>>> import numpy as np
>>> np.set_printoptions(precision=2, suppress=True, linewidth=100, legacy="1.25")
>>> m1 = np.load("case2.npy")
>>> m1
array([[0, 1, 0, 3, 0, 1],
       [1, 2, 0, 3, 0, 2],
       [0, 1, 2, 3, 1, 3],
       [2, 0, 3, 2, 0, 1],
       [3, 0, 3, 2, 1, 0],
       [2, 1, 2, 3, 2, 3],
       [3, 0, 3, 2, 1, 0]])
>>> x = np.array([-1, -3, 0, 2, -2, 0])
>>> y = m1 @ x
>>> np.round(np.linalg.pinv(m1) @ m1, 2) + 0
array([[1., 0., 0., 0., 0., 0.],
       [0., 1., 0., 0., 0., 0.],
       [0., 0., 1., 0., 0., 0.],
       [0., 0., 0., 1., 0., 0.],
       [0., 0., 0., 0., 1., 0.],
       [0., 0., 0., 0., 0., 1.]])
>>> np.round(np.linalg.solve(m1.T @ m1, m1.T @ y), 2) + 0
array([-1., -3.,  0.,  2., -2.,  0.])
>>> y
array([ 3, -1,  1,  2, -1, -3, -1])
>>> rng = np.random.default_rng(59)
>>> y = y + 0.3 * rng.normal(size=7)
>>> y
array([ 2.7 , -0.52,  1.58,  2.  , -1.28, -3.18, -1.03])
>>> b, *_ = np.linalg.lstsq(m1, y)
>>> np.round(np.linalg.norm(y - m1 @ b), 2)
0.18
>>> b
array([-1.38, -1.61,  0.65,  1.51, -1.99, -0.22])
>>> [round(float(np.linalg.norm(np.linalg.solve(m1.T @ m1 + lam * np.eye(6), m1.T @ y))), 2) for lam in (0, 1, 10, 100)]
[3.35, 2.22, 0.66, 0.1]
>>> b.round()
array([-1., -2.,  1.,  2., -2., -0.])
>>> np.round(m1.T @ (y - m1 @ b), 2) + 0
array([0., 0., 0., 0., 0., 0.])
>>> f, r1 = m1[3], m1[0]
>>> f @ f
18
>>> f @ r1
7
>>> pr = (f @ r1) / (f @ f) * f
>>> pr
array([0.78, 0.  , 1.17, 0.78, 0.  , 0.39])
>>> round(float(np.linalg.norm(f + r1) ** 2 + np.linalg.norm(f - r1) ** 2), 2)
58.0
>>> Uu, sigma, VT = np.linalg.svd(m1, full_matrices=False)
>>> sigma / sigma[0]
array([1.  , 0.47, 0.21, 0.15, 0.09, 0.03])
>>> sigma
array([10.67,  5.05,  2.23,  1.6 ,  0.99,  0.34])
>>> np.round(np.sqrt((sigma ** 2).sum()), 2), round(np.linalg.norm(m1), 2)
(12.17, 12.17)
>>> np.cumsum(sigma ** 2) / np.sum(sigma ** 2)
array([0.77, 0.94, 0.98, 0.99, 1.  , 1.  ])
>>> Uu.shape, sigma.shape, VT.shape
((7, 6), (6,), (6, 6))
>>> np.abs(VT[0])
array([0.41, 0.16, 0.49, 0.62, 0.2 , 0.37])
>>> np.round(Uu.T @ Uu, 2) + 0
array([[1., 0., 0., 0., 0., 0.],
       [0., 1., 0., 0., 0., 0.],
       [0., 0., 1., 0., 0., 0.],
       [0., 0., 0., 1., 0., 0.],
       [0., 0., 0., 0., 1., 0.],
       [0., 0., 0., 0., 0., 1.]])
>>> np.abs(Uu[:, 0]).round(6).argmax()
5
>>> np.allclose(Uu * sigma @ VT, m1)
True
>>> f = np.array([-2, 2, -2])
>>> np.array([np.convolve(row, f, "same") for row in m1])
array([[ -2,   2,  -8,   6,  -8,   2],
       [ -2,   2, -10,   6, -10,   4],
       [ -2,  -2,  -4,   0, -10,   4],
       [  4, -10,   2,  -2,  -6,   2],
       [  6, -12,   2,  -4,  -2,  -2],
       [  2,  -6,  -4,  -2,  -8,   2],
       [  6, -12,   2,  -4,  -2,  -2]])
>>> np.polyval(f, m1[2])
array([ -2,  -2,  -6, -14,  -2, -14])
>>> np.cross(m1[2, :3], m1[5, :3])
array([ 0,  4, -2])
>>> np.correlate(m1[2], m1[5], "full")
array([ 0,  3,  8, 16, 17, 25, 19, 18, 13,  5,  6])
>>> B = np.c_[m1[:, :2] @ np.array([[-3, 1], [3, -2]]), np.array([1, -2, 4, 1, 1, 0, -3])]
>>> B
array([[ 3, -2,  1],
       [ 3, -3, -2],
       [ 3, -2,  4],
       [-6,  2,  1],
       [-9,  3,  1],
       [-3,  0,  0],
       [-9,  3, -3]])
>>> np.linalg.norm(np.linalg.qr(m1)[0].T @ B, axis=0) ** 2 / ((B ** 2).sum(axis=0) + 1e-12)
array([1.  , 1.  , 0.75])
>>> np.linalg.matrix_rank(np.c_[m1, B])
7
>>> np.linalg.matrix_rank(B)
3
>>> K = np.load("a.npy")
>>> K
array([[  0,  27,  12],
       [  0, -27, -12],
       [  0,  -9,  -4],
       [  0, -18,  -8],
       [  0,   0,   0],
       [  0,  18,   8]])
>>> round(np.trace(np.linalg.pinv(K) @ K), 2)
1.0
>>> Uu, sigma, VT = np.linalg.svd(K)
>>> evecs = VT[:(sigma > 1e-8).sum()]
>>> x = K[4] + -1 * K[5] + rng.integers(2) * np.eye(3)[2]
>>> x
array([  0., -18.,  -7.])
>>> np.allclose(evecs.T @ evecs @ x, x)
False
>>> round(np.linalg.norm(x - evecs.T @ evecs @ x), 2)
0.91
>>> W1 = np.array([[0, 2, 4, -1, 1], [3, 1, 1, 0, -1], [-2, -5, -4, -5, 4]])
>>> b = np.array([-1, -2, -3, -1, -1])
>>> hid = np.maximum(K @ W1 + b, 0)
>>> (hid > 0).mean(axis=0)
array([0.33, 0.5 , 0.5 , 0.5 , 0.33])
>>> np.linalg.matrix_rank(hid)
4
>>> W2 = np.array([[2, -3], [3, -2], [1, -3], [0, -1], [1, -2]])
>>> (hid @ W2).round(6).argmax(axis=1)
array([0, 0, 0, 0, 0, 0])
>>> rk = np.linalg.matrix_rank(K)
>>> rk
1
>>> N = np.linalg.svd(K)[2][rk:].T
>>> [int(np.linalg.matrix_rank(K[:, :j + 1])) for j in range(3)]
[0, 1, 1]
>>> np.allclose(K @ N, 0)
True
>>> N.shape
(3, 2)
>>> np.round(K @ N, 2) + 0
array([[0., 0.],
       [0., 0.],
       [0., 0.],
       [0., 0.],
       [0., 0.],
       [0., 0.]])
>>> def softmax(z):
...     e = np.exp(z - z.max(axis=-1, keepdims=True))
...     return e / e.sum(axis=-1, keepdims=True)
... 
>>> softmax(m1[5])
array([0.11, 0.04, 0.11, 0.31, 0.11, 0.31])
>>> np.round(softmax(10 * m1[5]), 2) + 0
array([0. , 0. , 0. , 0.5, 0. , 0.5])
>>> softmax(m1[5] + 2)
array([0.11, 0.04, 0.11, 0.31, 0.11, 0.31])
>>> att = m1 @ m1.T / np.sqrt(6)
>>> softmax(att)[5] @ m1
array([1.86, 0.98, 2.01, 2.97, 1.88, 2.92])
>>> softmax(att).round(6).argmax(axis=1)
array([1, 5, 5, 4, 4, 5, 4])
>>> arr = np.load("x.npy")
>>> arr
array([[5., 4., 4., 0., 4., 0., 0.],
       [4., 5., 4., 0., 4., 0., 0.],
       [4., 4., 5., 0., 4., 0., 0.],
       [0., 0., 0., 5., 0., 4., 4.],
       [4., 4., 4., 0., 5., 0., 0.],
       [0., 0., 0., 4., 0., 5., 4.],
       [0., 0., 0., 4., 0., 4., 5.]])
>>> x = np.ones(7)
>>> for _ in range(7):
...     x = arr @ x
...     x /= np.linalg.norm(x)
...     print(round(x @ arr @ x, 2))
... 
15.78
16.18
16.48
16.68
16.8
16.88
16.93
>>> np.round(np.linalg.eigvalsh(arr)[-1], 2)
17.0
>>> Uu, sigma, VT = np.linalg.svd(arr)
>>> sigma
array([17., 13.,  1.,  1.,  1.,  1.,  1.])
>>> B = Uu[:, :2] @ np.diag(sigma[:2]) @ VT[:2]
>>> round(np.abs(arr - B).max(), 2)
0.75
>>> np.linalg.matrix_rank(arr, rtol=0.05)
7
>>> [round(float(x), 2) for x in np.linalg.svd(arr, compute_uv=False)[:3]]
[17.0, 13.0, 1.0]
>>> np.abs(np.linalg.svd(arr)[2][-1])
array([0.  , 0.  , 0.  , 0.82, 0.  , 0.41, 0.41])
>>> round(np.log10(np.linalg.cond(arr)))
1
>>> np.linalg.cond(arr) > 100
False
>>> np.linalg.matrix_rank(arr, rtol=0.1)
2
>>> ev, evecs = np.linalg.eigh(arr)
>>> x = np.array([-3, 3, 1, -3, -2, -1, -1])
>>> np.abs(arr).sum(axis=1).max(), np.abs(ev).max()
(17.0, 17.0)
>>> round(float(x @ arr @ x / (x @ x)), 2), round(float(ev[0]), 2), ev[-1]
(4.06, 1.0, 17.0)
>>> evecs * np.abs(ev) @ evecs.T
array([[5., 4., 4., 0., 4., 0., 0.],
       [4., 5., 4., 0., 4., 0., 0.],
       [4., 4., 5., 0., 4., 0., 0.],
       [0., 0., 0., 5., 0., 4., 4.],
       [4., 4., 4., 0., 5., 0., 0.],
       [0., 0., 0., 4., 0., 5., 4.],
       [0., 0., 0., 4., 0., 4., 5.]])
>>> x @ arr @ x
138.0
>>> evecs * np.maximum(ev, 0) @ evecs.T
array([[5., 4., 4., 0., 4., 0., 0.],
       [4., 5., 4., 0., 4., 0., 0.],
       [4., 4., 5., 0., 4., 0., 0.],
       [0., 0., 0., 5., 0., 4., 4.],
       [4., 4., 4., 0., 5., 0., 0.],
       [0., 0., 0., 4., 0., 5., 4.],
       [0., 0., 0., 4., 0., 4., 5.]])
>>> (np.sign(evecs[:, -1].round(6)) == np.sign(evecs[0, -1].round(6))).astype(int)
array([1, 1, 1, 0, 1, 0, 0])
>>> E = np.loadtxt("data.csv", delimiter=",")
>>> E
array([[ 2. , -1.5,  1. ],
       [ 1.3, -1.4,  1. ],
       [ 0.4,  1.5,  0.2],
       [ 0.6,  0.6,  0.1],
       [-1.2,  1. , -0.4],
       [ 0.7, -0.4,  1.2],
       [ 0.5, -2.4,  1.4],
       [-0.3, -0.5, -0.8],
       [ 0.9, -0.8, -0.7],
       [ 0.2,  0.1, -0.4],
       [ 0.4,  0.5,  0.2],
       [-1.2, -0.2,  1.1],
       [ 0. , -0.5,  0.2]])
>>> W2 = E[[1, 7]].astype(float)
>>> for _ in range(7):
...     labels = np.linalg.norm(E[:, None] - W2, axis=-1).argmin(axis=1)
...     W2 = np.array([E[labels == j].mean(axis=0) for j in range(2)])
... 
>>> labels
array([0, 0, 1, 1, 1, 0, 0, 1, 1, 1, 1, 1, 1])
>>> W2
array([[ 1.12, -1.42,  1.15],
       [-0.02,  0.19, -0.06]])
>>> np.abs(W2[1] - W2[0]).argmax()
1
>>> W2[1] - W2[0]
array([-1.15,  1.61, -1.21])
>>> np.bincount(labels)
array([4, 9])
>>> C2 = W2.T @ W2
>>> np.diag(C2)
array([1.27, 2.07, 1.33])
>>> round(float(np.trace(C2)), 2), round(float((W2 ** 2).sum()), 2)
(4.66, 4.66)
>>> (W2 @ W2.T).shape
(2, 2)
>>> mat = np.loadtxt("block15.csv", delimiter=",")
>>> mat
array([[ 1. ,  0.5, -0.1, -0.2,  0.7,  1.8],
       [-0.6,  0.3,  1.6, -0.4,  0.6,  0.9],
       [-2. ,  3. ,  2. ,  0. , -6.5,  7.5],
       [-1.5,  0.8,  0.8, -1.5, -0.9, -0.8],
       [ 1.3,  0.6,  2.1, -0.3, -1.8, -1.7],
       [ 0.6, -0.2,  0. ,  0.7,  0.1, -0.4],
       [ 0.6, -0.6, -0.2,  0.3, -0.4,  0.2],
       [ 0.1,  0.7, -2.1,  2. ,  0. , -0.5],
       [-1.2,  1.4, -0.6, -1. ,  1.2, -0.8],
       [-0.8,  0.3,  1.4,  1.2,  0.8, -0.4],
       [-0.8, -1.2,  1.2, -0.8,  0.1,  0.6],
       [ 1.3,  0.5,  0.5,  0.8, -0.2, -0.7],
       [-1.7, -0.9, -0.2,  0.7,  2.1, -1.6],
       [ 2.5, -0.9,  0.2,  0.8, -0.7, -0.6],
       [ 0.6, -2. , -0.9,  0.4,  0.5,  0.8],
       [ 0.7,  0.1, -0.6,  1.2, -0.1, -2.7],
       [-1.4, -1.5, -0.9,  1.2, -1.1,  0.5],
       [-1.1, -0.5, -0.6, -0.3, -0.5, -1.2],
       [-0.2, -1.3, -0.1,  0.5, -0.9, -1.1],
       [-0.1,  0.3, -1.5,  1. , -1.4,  0.4],
       [-1.4,  1.1,  1.6,  0.3, -2.5, -1.7],
       [-0.6,  0.1, -0.6, -0.6, -0.2,  0.6],
       [ 0.8,  0.4,  0.7, -0.5,  0.4, -0.1],
       [-1.8,  0.5,  0.8, -0.6, -0.5,  0.9],
       [ 1.9, -0.2,  1.7, -0.2, -0.3, -0.2]])
>>> P = mat @ np.linalg.solve(mat.T @ mat, mat.T)
>>> round(np.trace(P), 2)
6.0
>>> np.linalg.matrix_rank(np.eye(25) - P)
19
>>> np.round(np.linalg.eigvalsh(P), 2) + 0
array([0., 0., 0., 0., 0., 0., 0., 0., 0., 0., 0., 0., 0., 0., 0., 0., 0., 0., 0., 1., 1., 1., 1.,
       1., 1.])
>>> f = np.array([2, 0])
>>> np.array([np.convolve(row, f, "same") for row in mat])
array([[  2. ,   1. ,  -0.2,  -0.4,   1.4,   3.6],
       [ -1.2,   0.6,   3.2,  -0.8,   1.2,   1.8],
       [ -4. ,   6. ,   4. ,   0. , -13. ,  15. ],
       [ -3. ,   1.6,   1.6,  -3. ,  -1.8,  -1.6],
       [  2.6,   1.2,   4.2,  -0.6,  -3.6,  -3.4],
       [  1.2,  -0.4,   0. ,   1.4,   0.2,  -0.8],
       [  1.2,  -1.2,  -0.4,   0.6,  -0.8,   0.4],
       [  0.2,   1.4,  -4.2,   4. ,   0. ,  -1. ],
       [ -2.4,   2.8,  -1.2,  -2. ,   2.4,  -1.6],
       [ -1.6,   0.6,   2.8,   2.4,   1.6,  -0.8],
       [ -1.6,  -2.4,   2.4,  -1.6,   0.2,   1.2],
       [  2.6,   1. ,   1. ,   1.6,  -0.4,  -1.4],
       [ -3.4,  -1.8,  -0.4,   1.4,   4.2,  -3.2],
       [  5. ,  -1.8,   0.4,   1.6,  -1.4,  -1.2],
       [  1.2,  -4. ,  -1.8,   0.8,   1. ,   1.6],
       [  1.4,   0.2,  -1.2,   2.4,  -0.2,  -5.4],
       [ -2.8,  -3. ,  -1.8,   2.4,  -2.2,   1. ],
       [ -2.2,  -1. ,  -1.2,  -0.6,  -1. ,  -2.4],
       [ -0.4,  -2.6,  -0.2,   1. ,  -1.8,  -2.2],
       [ -0.2,   0.6,  -3. ,   2. ,  -2.8,   0.8],
       [ -2.8,   2.2,   3.2,   0.6,  -5. ,  -3.4],
       [ -1.2,   0.2,  -1.2,  -1.2,  -0.4,   1.2],
       [  1.6,   0.8,   1.4,  -1. ,   0.8,  -0.2],
       [ -3.6,   1. ,   1.6,  -1.2,  -1. ,   1.8],
       [  3.8,  -0.4,   3.4,  -0.4,  -0.6,  -0.4]])
>>> np.convolve(mat[2], f)
array([ -4.,   6.,   4.,   0., -13.,  15.,   0.])
>>> np.polyval(f, mat[2])
array([ -4.,   6.,   4.,   0., -13.,  15.])
